>>> import numpy as np
>>> np.set_printoptions(precision=1, suppress=True, linewidth=160, floatmode="fixed")
>>> def tidy(a):
...     return np.round(a, 1) + 0
... 
>>> E = np.load("w.npy")
>>> tidy(E)
array([[-0.6,  0.6, -0.9,  0.3],
       [-0.8,  1.9,  0.7,  0.3],
       [-0.3,  0.1, -0.9,  0.2],
       [-0.7,  1.5,  0.5,  0.3],
       [-1.5,  2.0, -1.8,  0.8],
       [-0.4,  0.7, -0.2,  0.2],
       [-0.7,  1.4,  0.2,  0.3],
       [ 0.1, -0.7, -0.8,  0.0],
       [ 2.4, -4.5, -0.2, -1.0]])
>>> # rows and columns are dependent
>>> np.linalg.lstsq(E[:-1].T, E[-1])[2]
np.int32(2)
>>> tidy(E @ np.linalg.pinv(E) @ E)
array([[-0.6,  0.6, -0.9,  0.3],
       [-0.8,  1.9,  0.7,  0.3],
       [-0.3,  0.1, -0.9,  0.2],
       [-0.7,  1.5,  0.5,  0.3],
       [-1.5,  2.0, -1.8,  0.8],
       [-0.4,  0.7, -0.2,  0.2],
       [-0.7,  1.4,  0.2,  0.3],
       [ 0.1, -0.7, -0.8,  0.0],
       [ 2.4, -4.5, -0.2, -1.0]])
>>> np.abs(np.diag(np.linalg.qr(E)[1])) > 1e-9
array([ True,  True, False, False])
>>> np.allclose(E[:-1].T @ np.linalg.lstsq(E[:-1].T, E[-1])[0], E[-1])
True
>>> U, sig, Vh = np.linalg.svd(E)
>>> np.argmax(sig[:-1] / (sig[1:] + 1e-6)) + 1
np.int64(2)
>>> M2 = U[:, :2] @ np.diag(sig[:2]) @ Vh[:2]
>>> np.linalg.matrix_rank(E, rtol=0.05)
np.int64(2)
>>> tidy(np.linalg.norm(E - M2, 2)), tidy(sig[2])
(np.float64(0.0), np.float64(0.0))
